$ python3 -q
>>> import numpy as np
>>> import numpy.linalg as la
>>> np.set_printoptions(precision=2, suppress=True, linewidth=120)
>>> A2 = np.array([[2]])
>>> W2 = np.array([[2, 3], [3, 1]])
>>> data = np.block([[A2, np.zeros((1, 2))], [np.zeros((2, 1)), W2]])
>>> data
array([[2., 0., 0.],
       [0., 2., 3.],
       [0., 3., 1.]])
>>> u = np.array([2, 2])
>>> np.convolve(data[2], u)
array([0., 6., 8., 2.])
>>> np.cross(data[2, :3], data[0, :3])
array([ 0.,  2., -6.])
>>> vals, vecs = la.eigh(data)
>>> vec = np.array([2, 3, 3])
>>> vec @ data @ vec
np.float64(89.0)
>>> vecs * np.maximum(vals, 0) @ vecs.T
array([[2.  , 0.  , 0.  ],
       [0.  , 2.64, 2.24],
       [0.  , 2.24, 1.9 ]])
>>> vecs * np.abs(vals) @ vecs.T
array([[2.  , 0.  , 0.  ],
       [0.  , 3.29, 1.48],
       [0.  , 1.48, 2.79]])
>>> np.abs(data).sum(axis=1).max(), round(float(np.abs(vals).max()), 2)
(np.float64(5.0), 4.54)
>>> vec = np.array([-1, 2, 5])
>>> a = np.maximum(data @ vec, 0)
>>> np.tanh(data @ vec)
array([-0.96,  1.  ,  1.  ])
>>> np.maximum(data @ vec, 0) - np.maximum(-data @ vec, 0)
array([-2., 19., 11.])
>>> X = np.load("run15.npy")
>>> X
array([[  0, -18,  -9,   0,  18,  18],
       [  0,   2,   1,   0,  -2,  -2],
       [  0, -12,  -6,   0,  12,  12],
       [  0,  14,   7,   0, -14, -14],
       [  0, -14,  -7,   0,  14,  14]])
>>> X.sum(axis=1)
array([ 9, -1,  6, -7,  7])
>>> np.diff(X, axis=0)
array([[  0,  20,  10,   0, -20, -20],
       [  0, -14,  -7,   0,  14,  14],
       [  0,  26,  13,   0, -26, -26],
       [  0, -28, -14,   0,  28,  28]])
>>> np.abs(X).max()
np.int64(18)
>>> X.shape
(5, 6)
>>> X - X[0]
array([[  0,   0,   0,   0,   0,   0],
       [  0,  20,  10,   0, -20, -20],
       [  0,   6,   3,   0,  -6,  -6],
       [  0,  32,  16,   0, -32, -32],
       [  0,   4,   2,   0,  -4,  -4]])
>>> round(float(la.norm(X)), 2)
52.99
>>> X.mean(axis=0)
array([ 0. , -5.6, -2.8,  0. ,  5.6,  5.6])
>>> X.sum(axis=0)
array([  0, -28, -14,   0,  28,  28])
>>> np.round(la.svd(X, compute_uv=False), 2) + 0
array([52.99,  0.  ,  0.  ,  0.  ,  0.  ])
